% ipython --no-banner

In [1]: import numpy as np

In [2]: from numpy import linalg as LA

In [3]: np.set_printoptions(suppress=True, linewidth=140)

In [4]: rd = lambda a: np.round(a, 2) + 0

In [5]: arr = np.load("w.npy")

In [6]: arr
Out[6]: 
array([[ 0.89, -0.97,  0.71],
       [-0.95,  0.99, -0.8 ],
       [-0.99,  0.88, -0.64],
       [ 0.77, -0.84,  0.48],
       [ 0.98, -0.98,  0.77],
       [ 0.52,  0.69, -0.22],
       [ 0.97, -0.98,  0.77],
       [ 0.74,  0.96, -0.5 ],
       [ 0.67,  0.8 , -0.27],
       [ 0.88, -0.94,  0.63],
       [-1.  ,  1.  , -0.97],
       [-0.99, -0.81,  0.07],
       [ 0.82,  0.52, -0.06],
       [ 0.85, -0.74,  0.43]])

In [7]: Xs = arr - arr.mean(axis=0)

In [8]: V = LA.svd(Xs)[2][:2]

In [9]: other = Xs - Xs @ V.T @ V

In [10]: rd(other.std(axis=0))
Out[10]: array([0.02, 0.03, 0.06])

In [11]: rd(np.cov(Xs @ V.T, rowvar=False))
Out[11]: 
array([[1.5 , 0.  ],
       [0.  , 0.41]])

In [12]: rd(np.diag(V.T @ V))
Out[12]: array([0.95, 0.8 , 0.25])

In [13]: LA.norm(other, axis=1).round(6).argmax()
Out[13]: np.int64(2)

In [14]: rd(LA.norm(other) / LA.norm(Xs))
Out[14]: np.float64(0.05)

In [15]: rd((Xs @ V.T).std(axis=0))
Out[15]: array([1.18, 0.62])

In [16]: x0 = np.array([4, 4, 3])

In [17]: y = arr @ x0

In [18]: beta, lr = np.zeros(3), 1 / LA.norm(arr, 2) ** 2

In [19]: for i in range(30):
    ...:     beta -= lr * arr.T @ (arr @ beta - y)
    ...:     if i % 10 == 0: print(i, round(LA.norm(arr @ beta - y), 2))
    ...: 
0 8.9
10 1.17
20 1.08

In [20]: rd(beta)
Out[20]: array([4.62, 2.58, 0.33])

In [21]: rd(LA.cond(arr))
Out[21]: np.float64(13.53)

In [22]: other = np.c_[arr[:, :2] @ np.array([[2, 1], [3, 2]]), np.array([0, 2, -2, 2, 0, 1, 0, -2, 2, -2, -1, 2, -2, -1])]

In [23]: rd(other)
Out[23]: 
array([[-1.13, -1.05,  0.  ],
       [ 1.07,  1.03,  2.  ],
       [ 0.66,  0.77, -2.  ],
       [-0.98, -0.91,  2.  ],
       [-0.98, -0.98,  0.  ],
       [ 3.11,  1.9 ,  1.  ],
       [-1.  , -0.99,  0.  ],
       [ 4.36,  2.66, -2.  ],
       [ 3.74,  2.27,  2.  ],
       [-1.06, -1.  , -2.  ],
       [ 1.  ,  1.  , -1.  ],
       [-4.41, -2.61,  2.  ],
       [ 3.2 ,  1.86, -2.  ],
       [-0.52, -0.63, -1.  ]])

In [24]: LA.matrix_rank(np.c_[arr, other])
Out[24]: np.int64(4)

In [25]: rd(LA.lstsq(arr, other[:, 0])[0])
Out[25]: array([2., 3., 0.])
